$ python -q
>>> import numpy as np
>>> import numpy.linalg as la
>>> np.set_printoptions(precision=2, suppress=True, linewidth=160, sign=" ")
>>> rd = lambda a: np.round(a, 2) + 0
>>> feats = np.loadtxt("dump.csv", delimiter=",")
>>> feats
array([[ 1., -3., -4.,  0.,  0.,  1., -2.,  1.],
       [ 3., -1., -2.,  2.,  2.,  3.,  0.,  3.],
       [ 0., -4., -5., -1., -1.,  0., -3.,  0.],
       [ 0., -4., -5., -1., -1.,  0., -3.,  0.],
       [ 2., -2., -3.,  1.,  1.,  2., -1.,  2.],
       [ 2., -2., -3.,  1.,  1.,  2., -1.,  2.],
       [ 3., -1., -2.,  2.,  2.,  3.,  0.,  3.],
       [ 2., -2., -3.,  1.,  1.,  2., -1.,  2.],
       [ 0., -4., -5., -1., -1.,  0., -3.,  0.],
       [ 2., -2., -3.,  1.,  1.,  2., -1.,  2.]])
>>> rd(np.trace(la.pinv(feats) @ feats))
np.float64(2.0)
>>> rd(feats @ la.pinv(feats) @ feats)
array([[ 1., -3., -4.,  0.,  0.,  1., -2.,  1.],
       [ 3., -1., -2.,  2.,  2.,  3.,  0.,  3.],
       [ 0., -4., -5., -1., -1.,  0., -3.,  0.],
       [ 0., -4., -5., -1., -1.,  0., -3.,  0.],
       [ 2., -2., -3.,  1.,  1.,  2., -1.,  2.],
       [ 2., -2., -3.,  1.,  1.,  2., -1.,  2.],
       [ 3., -1., -2.,  2.,  2.,  3.,  0.,  3.],
       [ 2., -2., -3.,  1.,  1.,  2., -1.,  2.],
       [ 0., -4., -5., -1., -1.,  0., -3.,  0.],
       [ 2., -2., -3.,  1.,  1.,  2., -1.,  2.]])
>>> np.abs(np.diag(la.qr(feats)[1])) > 1e-9
array([ True,  True, False, False, False, False, False, False])
>>> np.unique(feats.round(6), axis=0).shape
(4, 8)
>>> left, sig, VT = la.svd(feats)
>>> rd(sig)
array([ 16.81,   9.86,   0.  ,   0.  ,   0.  ,   0.  ,   0.  ,   0.  ])
>>> A2 = left[:, :2] @ np.diag(sig[:2]) @ VT[:2]
>>> rd(la.norm(feats - A2, 2)), rd(sig[2])
(np.float64(0.0), np.float64(0.0))
>>> la.matrix_rank(feats, rtol=0.05)
np.int64(2)
>>> J = np.load("out13.npy")
>>> J
array([[ 0,  0, -1, -1,  3,  2,  3, -2,  2,  0],
       [ 0,  0, -1, -1,  1, -2,  3, -2,  3, -1],
       [ 0,  0,  0,  0,  2,  1, -3, -2,  3,  3],
       [ 0,  0,  0,  0, -3,  2,  3,  2,  0,  2],
       [ 0,  0,  0,  0,  0,  2, -2, -2,  1,  0],
       [ 0,  0,  0,  0,  0,  0,  3,  2,  1, -1],
       [ 0,  0,  0,  0,  0,  0,  0, -3,  0,  0],
       [ 0,  0,  0,  0,  0,  0,  0,  0,  3,  3],
       [ 0,  0,  0,  0,  0,  0,  0,  0,  0,  1],
       [ 0,  0,  0,  0,  0,  0,  0,  0,  0,  0]])
>>> r = la.matrix_rank(J)
>>> r
np.int64(7)
>>> null = la.svd(J)[2][r:].T
>>> rd(null @ null.T)
array([[ 1. ,  0. ,  0. ,  0. ,  0. ,  0. ,  0. ,  0. ,  0. ,  0. ],
       [ 0. ,  1. ,  0. ,  0. ,  0. ,  0. ,  0. ,  0. ,  0. ,  0. ],
       [ 0. ,  0. ,  0.5, -0.5,  0. ,  0. ,  0. ,  0. ,  0. ,  0. ],
       [ 0. ,  0. , -0.5,  0.5,  0. ,  0. ,  0. ,  0. ,  0. ,  0. ],
       [ 0. ,  0. ,  0. ,  0. ,  0. ,  0. ,  0. ,  0. ,  0. ,  0. ],
       [ 0. ,  0. ,  0. ,  0. ,  0. ,  0. ,  0. ,  0. ,  0. ,  0. ],
       [ 0. ,  0. ,  0. ,  0. ,  0. ,  0. ,  0. ,  0. ,  0. ,  0. ],
       [ 0. ,  0. ,  0. ,  0. ,  0. ,  0. ,  0. ,  0. ,  0. ,  0. ],
       [ 0. ,  0. ,  0. ,  0. ,  0. ,  0. ,  0. ,  0. ,  0. ,  0. ],
       [ 0. ,  0. ,  0. ,  0. ,  0. ,  0. ,  0. ,  0. ,  0. ,  0. ]])
>>> la.matrix_rank(J.T @ J), la.matrix_rank(J @ J.T)
(np.int64(7), np.int64(7))
>>> np.allclose(J @ null, 0)
True
>>> [int(la.matrix_rank(np.delete(J, i, axis=0))) for i in range(10)]
[7, 7, 7, 7, 7, 7, 7, 7, 7, 7]
